% ipython --no-banner

In [1]: import numpy as np

In [2]: import numpy.linalg as la

In [3]: np.set_printoptions(precision=1, suppress=True, linewidth=200)

In [4]: rnd = lambda a: np.round(a, 1) + 0

In [5]: data = np.loadtxt("test7.csv", delimiter=",")

In [6]: rnd(data)
Out[6]: 
array([[-0.2, -0.3, -0.3, -0.8,  0.3],
       [ 0.7, -0.4,  0.5, -0.1,  0.1],
       [ 0.5, -0.1, -0.7,  0.3,  0.4],
       [ 0.5,  0.5, -0.2, -0.5, -0.5],
       [ 0.1,  0.6,  0.3, -0.1,  0.7]])

In [7]: rng = np.random.default_rng(21657)

In [8]: labels = rng.permutation(5)

In [9]: print(labels)
[0 4 2 3 1]

In [10]: Y = data[labels][:, labels]

In [11]: print(rnd(np.sort(np.abs(la.eigvals(Y)))))
[1. 1. 1. 1. 1.]

In [12]: rnd(np.trace(Y))
Out[12]: np.float64(-1.2)

In [13]: rnd(np.diag(Y))
Out[13]: array([-0.2,  0.7, -0.7, -0.5, -0.4])

In [14]: np.allclose(Y, data)
Out[14]: False

In [15]: rnd(np.abs(la.eigvals(data)).max())
Out[15]: np.float64(1.0)

In [16]: rnd(data @ data)
Out[16]: 
array([[-0.7,  0. ,  0.4,  0.5,  0.4],
       [-0.3, -0.1, -0.7, -0.3,  0.5],
       [-0.4,  0.4,  0.4, -0.8,  0. ],
       [-0.1, -0.9,  0.3, -0.3,  0. ],
       [ 0.6,  0. ,  0.3, -0.1,  0.7]])

In [17]: print(rnd(la.matrix_power(data, 2)))
[[-0.7  0.   0.4  0.5  0.4]
 [-0.3 -0.1 -0.7 -0.3  0.5]
 [-0.4  0.4  0.4 -0.8  0. ]
 [-0.1 -0.9  0.3 -0.3  0. ]
 [ 0.6  0.   0.3 -0.1  0.7]]

In [18]: la.determinant(data)
Traceback (most recent call last):
  Cell In[18], line 1
    la.determinant(data)
AttributeError: module 'numpy.linalg' has no attribute 'determinant'


In [19]: P = np.triu(np.array([[2, 5, 0, 4, 4],
    ...:     [4, 1, 2, 3, 0],
    ...:     [3, 0, 4, 0, 0],
    ...:     [1, 5, 4, 0, 2],
    ...:     [5, 3, 0, 1, 4]]), 1) + np.eye(5)

In [20]: Y = P @ data @ la.inv(P)

In [21]: rnd(np.trace(Y)), rnd(np.trace(data))
Out[21]: (np.float64(-1.2), np.float64(-1.2))

In [22]: la.matrix_rank(Y)
Out[22]: np.int64(5)

In [23]: rnd(P @ data - data @ P)
Out[23]: 
array([[ 5.7,  3.5,  3.5, -1.1,  3.9],
       [ 2.3, -2.2, -1.3, -2.3, -3.2],
       [ 0. , -2.3,  0.2, -1.5, -2.5],
       [ 0.2, -1.1, -0.5, -3.7,  0.5],
       [ 0. , -0.4, -1.2, -2.2, -0.1]])

In [24]: Y = data / la.norm(data, axis=1, keepdims=True)

In [25]: cov = Y @ Y.T

In [26]: rnd(la.norm(Y, axis=1))
Out[26]: array([1., 1., 1., 1., 1.])

In [27]: np.argwhere(np.triu(np.abs(cov) > 0.95, 1))
Out[27]: array([], shape=(0, 2), dtype=int64)

In [28]: rnd(cov)
Out[28]: 
array([[1., 0., 0., 0., 0.],
       [0., 1., 0., 0., 0.],
       [0., 0., 1., 0., 0.],
       [0., 0., 0., 1., 0.],
       [0., 0., 0., 0., 1.]])

In [29]: print((cov - 2 * np.eye(5)).round(6).argmax(axis=1))
[1 0 0 0 0]

In [30]: rnd(la.eigvals(data).sum().real)
Out[30]: np.float64(-1.2)

In [31]: rnd(np.poly(data))
Out[31]: array([ 1. ,  1.2,  0.6, -0.6, -1.2, -1. ])

In [32]: rnd(la.det(data[::-1]))
Out[32]: np.float64(1.0)

In [33]: print(rnd(np.kron(np.eye(2, dtype=int), data)))
[[-0.2 -0.3 -0.3 -0.8  0.3  0.   0.   0.   0.   0. ]
 [ 0.7 -0.4  0.5 -0.1  0.1  0.   0.   0.   0.   0. ]
 [ 0.5 -0.1 -0.7  0.3  0.4  0.   0.   0.   0.   0. ]
 [ 0.5  0.5 -0.2 -0.5 -0.5  0.   0.   0.   0.   0. ]
 [ 0.1  0.6  0.3 -0.1  0.7  0.   0.   0.   0.   0. ]
 [ 0.   0.   0.   0.   0.  -0.2 -0.3 -0.3 -0.8  0.3]
 [ 0.   0.   0.   0.   0.   0.7 -0.4  0.5 -0.1  0.1]
 [ 0.   0.   0.   0.   0.   0.5 -0.1 -0.7  0.3  0.4]
 [ 0.   0.   0.   0.   0.   0.5  0.5 -0.2 -0.5 -0.5]
 [ 0.   0.   0.   0.   0.   0.1  0.6  0.3 -0.1  0.7]]

In [34]: m1 = np.cumsum(np.array([[-2, -2, -1, -2],
    ...:     [-1, 0, -2, 2],
    ...:     [-2, 2, 2, 2],
    ...:     [0, 1, -1, -1],
    ...:     [0, 1, -1, -1],
    ...:     [2, -1, 1, 2],
    ...:     [-2, 1, 1, -2],
    ...:     [1, 0, -1, 2],
    ...:     [1, 2, -1, 0],
    ...:     [2, -2, 0, -2],
    ...:     [2, 2, 0, -2],
    ...:     [-1, -2, -1, -2],
    ...:     [-1, 2, 1, -2],
    ...:     [-2, 2, 0, -2],
    ...:     [-2, 2, 2, 1],
    ...:     [2, -2, 2, 2],
    ...:     [2, 1, -2, 0],
    ...:     [-1, 0, 2, 2],
    ...:     [-2, 2, -1, 1],
    ...:     [1, -2, -1, 1],
    ...:     [-1, 2, 1, 0],
    ...:     [2, 1, -2, 2],
    ...:     [1, -1, 0, -2],
    ...:     [0, -2, 0, 0],
    ...:     [-2, 2, -2, -2],
    ...:     [-2, 0, 0, 1]]), axis=0)

In [35]: m1
Out[35]: 
array([[-2, -2, -1, -2],
       [-3, -2, -3,  0],
       [-5,  0, -1,  2],
       [-5,  1, -2,  1],
       [-5,  2, -3,  0],
       [-3,  1, -2,  2],
       [-5,  2, -1,  0],
       [-4,  2, -2,  2],
       [-3,  4, -3,  2],
       [-1,  2, -3,  0],
       [ 1,  4, -3, -2],
       [ 0,  2, -4, -4],
       [-1,  4, -3, -6],
       [-3,  6, -3, -8],
       [-5,  8, -1, -7],
       [-3,  6,  1, -5],
       [-1,  7, -1, -5],
       [-2,  7,  1, -3],
       [-4,  9,  0, -2],
       [-3,  7, -1, -1],
       [-4,  9,  0, -1],
       [-2, 10, -2,  1],
       [-1,  9, -2, -1],
       [-1,  7, -2, -1],
       [-3,  9, -4, -3],
       [-5,  9, -4, -2]])

In [36]: Y = np.c_[m1[:, :3] @ np.array([[3, -3, 0], [0, -2, 1], [3, -2, -1]]), np.array([2, 2, 2, 1, -1, -3, 1, -3, 1, 3, -2, -1, 3, 1, 3, -2, 2, -2, 3, 0, -2, 2, -3, 1, -3, -1])]

In [37]: Y
Out[37]: 
array([[ -9,  12,  -1,   2],
       [-18,  19,   1,   2],
       [-18,  17,   1,   2],
       [-21,  17,   3,   1],
       [-24,  17,   5,  -1],
       [-15,  11,   3,  -3],
       [-18,  13,   3,   1],
       [-18,  12,   4,  -3],
       [-18,   7,   7,   1],
       [-12,   5,   5,   3],
       [ -6,  -5,   7,  -2],
       [-12,   4,   6,  -1],
       [-12,   1,   7,   3],
       [-18,   3,   9,   1],
       [-18,   1,   9,   3],
       [ -6,  -5,   5,  -2],
       [ -6,  -9,   8,   2],
       [ -3, -10,   6,  -2],
       [-12,  -6,   9,   3],
       [-12,  -3,   8,   0],
       [-12,  -6,   9,  -2],
       [-12, -10,  12,   2],
       [ -9, -11,  11,  -3],
       [ -9,  -7,   9,   1],
       [-21,  -1,  13,  -3],
       [-27,   5,  13,  -1]])

In [38]: rnd(la.norm(Y - m1 @ la.lstsq(m1, Y)[0], axis=0))
Out[38]: array([ 0. ,  0. ,  0. , 10.2])

In [39]: la.matrix_rank(np.c_[m1, Y])
Out[39]: np.int64(5)

In [40]: Ac = m1 - m1.mean(axis=1)
Traceback (most recent call last):
  Cell In[40], line 1
    Ac = m1 - m1.mean(axis=1)
ValueError: operands could not be broadcast together with shapes (26,4) (26,) 


In [41]: Ac = m1 - m1.mean(axis=0)

In [42]: Uu, sv, VT = la.svd(Ac, full_matrices=False)

In [43]: np.abs(VT[0]).argmax()
Out[43]: np.int64(1)

In [44]: rnd(Ac.mean(axis=0))
Out[44]: array([0., 0., 0., 0.])

In [45]: rnd((sv ** 2).sum() ** 2 / (sv ** 4).sum())
Out[45]: np.float64(2.4)

In [46]: rnd(sv)
Out[46]: array([19.6, 12.6,  8.5,  6.5])

In [47]: (np.sign(Uu[:, 0]) == np.sign(Uu[0, 0])).astype(int)
Out[47]: array([1, 1, 1, 1, 1, 1, 1, 1, 1, 1, 1, 1, 0, 0, 0, 0, 0, 0, 0, 0, 0, 0, 0, 0, 0, 0])

In [48]: print(rnd(sv ** 2 / (sv ** 2).sum()))
[0.6 0.2 0.1 0.1]

In [49]: Uu, sv, VT = la.svd(m1, full_matrices=False)

In [50]: print(np.abs(Uu[:, 0]).round(6).argmax())
14

In [51]: np.allclose(Uu * sv @ VT, m1)
Out[51]: True

In [52]: rnd(np.cumsum(sv ** 2) / np.sum(sv ** 2))
Out[52]: array([0.8, 0.9, 1. , 1. ])

In [53]: print((sv > 1e-8).sum())
4

In [54]: rnd(sv)
Out[54]: array([35. , 13.8, 11.2,  8.1])

In [55]: print(rnd(Uu.T @ m1 @ VT.T))
[[35.   0.   0.   0. ]
 [ 0.  13.8  0.   0. ]
 [ 0.   0.  11.2  0. ]
 [ 0.   0.   0.   8.1]]
